$ python -q
>>> import numpy as np
>>> from numpy import linalg as LA
>>> np.set_printoptions(precision=2, suppress=True, linewidth=100)
>>> X = np.maximum(np.array([[0], [1], [2], [1], [0], [1], [0], [2], [2], [2], [1], [2]]) @ np.array([[3, 9, -2, 3, -3, 0, 5, 0, -3]]) + np.array([-8, 6, 4, 8, -1, 0, 3, 5, -6]), 0)
>>> print(X)
[[ 0  6  4  8  0  0  3  5  0]
 [ 0 15  2 11  0  0  8  5  0]
 [ 0 24  0 14  0  0 13  5  0]
 [ 0 15  2 11  0  0  8  5  0]
 [ 0  6  4  8  0  0  3  5  0]
 [ 0 15  2 11  0  0  8  5  0]
 [ 0  6  4  8  0  0  3  5  0]
 [ 0 24  0 14  0  0 13  5  0]
 [ 0 24  0 14  0  0 13  5  0]
 [ 0 24  0 14  0  0 13  5  0]
 [ 0 15  2 11  0  0  8  5  0]
 [ 0 24  0 14  0  0 13  5  0]]
>>> # null space of dimension 7
>>> U, sig, VT = LA.svd(X)
>>> print(sig.round(2) + 0)
[83.03 11.91  0.    0.    0.    0.    0.    0.    0.  ]
>>> print(np.argmax(sig[:-1] / (sig[1:] + 1e-6)) + 1)
2
>>> B = U[:, :2] @ np.diag(sig[:2]) @ VT[:2]
>>> print(np.round(np.abs(X - B).max(), 2))
0.0
>>> print(np.round(LA.norm(X - B, 2), 2), round(float(sig[2]), 2))
0.0 0.0
>>> print(B.round(2) + 0)
[[ 0.  6.  4.  8.  0.  0.  3.  5.  0.]
 [ 0. 15.  2. 11.  0.  0.  8.  5.  0.]
 [ 0. 24.  0. 14.  0.  0. 13.  5.  0.]
 [ 0. 15.  2. 11.  0.  0.  8.  5.  0.]
 [ 0.  6.  4.  8.  0.  0.  3.  5.  0.]
 [ 0. 15.  2. 11.  0.  0.  8.  5.  0.]
 [ 0.  6.  4.  8.  0.  0.  3.  5.  0.]
 [ 0. 24.  0. 14.  0.  0. 13.  5.  0.]
 [ 0. 24.  0. 14.  0.  0. 13.  5.  0.]
 [ 0. 24.  0. 14.  0.  0. 13.  5.  0.]
 [ 0. 15.  2. 11.  0.  0.  8.  5.  0.]
 [ 0. 24.  0. 14.  0.  0. 13.  5.  0.]]
>>> print(LA.matrix_rank(X, rtol=0.05))
2
>>> print(np.round(LA.norm(X - B) / LA.norm(X), 2))
0.0
